$ python -q
>>> import numpy as np
>>> np.set_printoptions(precision=2, suppress=True, linewidth=160)
>>> J = 5 * np.eye(11) + np.ones((11, 11))
>>> print(J)
[[6. 1. 1. 1. 1. 1. 1. 1. 1. 1. 1.]
 [1. 6. 1. 1. 1. 1. 1. 1. 1. 1. 1.]
 [1. 1. 6. 1. 1. 1. 1. 1. 1. 1. 1.]
 [1. 1. 1. 6. 1. 1. 1. 1. 1. 1. 1.]
 [1. 1. 1. 1. 6. 1. 1. 1. 1. 1. 1.]
 [1. 1. 1. 1. 1. 6. 1. 1. 1. 1. 1.]
 [1. 1. 1. 1. 1. 1. 6. 1. 1. 1. 1.]
 [1. 1. 1. 1. 1. 1. 1. 6. 1. 1. 1.]
 [1. 1. 1. 1. 1. 1. 1. 1. 6. 1. 1.]
 [1. 1. 1. 1. 1. 1. 1. 1. 1. 6. 1.]
 [1. 1. 1. 1. 1. 1. 1. 1. 1. 1. 6.]]
>>> print((J @ J)[0])
[46. 21. 21. 21. 21. 21. 21. 21. 21. 21. 21.]
>>> print(J @ np.ones(11))
[16. 16. 16. 16. 16. 16. 16. 16. 16. 16. 16.]
>>> print(np.allclose(J @ J.T, J.T @ J))
True
>>> print(np.sort(np.abs(np.fft.fft(J[0]))), np.sort(np.linalg.svd(J, compute_uv=False)))
[ 5.  5.  5.  5.  5.  5.  5.  5.  5.  5. 16.] [ 5.  5.  5.  5.  5.  5.  5.  5.  5.  5. 16.]
>>> print(np.fft.fft(J[0]))
[16.+0.j  5.+0.j  5.+0.j  5.+0.j  5.+0.j  5.+0.j  5.+0.j  5.+0.j  5.+0.j  5.+0.j  5.+0.j]
>>> K = np.load("sample13.npy")
>>> print(K)
[[0 0 0 0 1 0 0 0 1 0 0 0 1 1]
 [0 0 0 0 0 0 0 0 0 0 0 0 0 0]
 [0 0 0 0 0 0 1 1 0 0 1 0 1 0]
 [0 0 0 0 0 0 0 0 0 0 0 0 1 1]
 [1 0 0 0 0 0 0 1 0 0 0 0 0 0]
 [0 0 0 0 0 0 0 0 0 0 0 0 0 0]
 [0 0 1 0 0 0 0 0 0 0 0 0 0 0]
 [0 0 1 0 1 0 0 0 0 1 0 0 0 0]
 [1 0 0 0 0 0 0 0 0 0 1 1 0 0]
 [0 0 0 0 0 0 0 1 0 0 0 0 0 0]
 [0 0 1 0 0 0 0 0 1 0 0 0 0 0]
 [0 0 0 0 0 0 0 0 1 0 0 0 0 0]
 [1 0 1 1 0 0 0 0 0 0 0 0 0 0]
 [1 0 0 1 0 0 0 0 0 0 0 0 0 0]]
>>> # rows 1 and 5 are equal
>>> print(np.unique(K.round(6), axis=0).shape)
(13, 14)
>>> print(round(float(np.trace(np.linalg.pinv(K) @ K)), 2))
10.0
>>> print(np.linalg.lstsq(K[:-1].T, K[-1])[2])
10
>>> print(round(np.linalg.det(K), 2))
0.0
>>> print(np.trace(K))
0
>>> print(np.allclose(K @ K.T, K.T @ K))
True
>>> print(round(np.abs(np.linalg.eigvals(K)).max(), 2))
2.72
>>> print(np.allclose(K, K.T))
True
>>> rank = np.linalg.matrix_rank(K)
>>> print(rank)
10
>>> null = np.linalg.svd(K)[2][rank:].T
>>> print([int(np.linalg.matrix_rank(K[:i])) for i in range(1, len(K) + 1)])
[1, 1, 2, 3, 4, 4, 5, 6, 7, 8, 9, 9, 10, 10]
>>> print([int(np.linalg.matrix_rank(np.delete(K, i, axis=0))) for i in range(14)])
[9, 10, 9, 9, 9, 10, 10, 9, 9, 9, 10, 10, 10, 10]
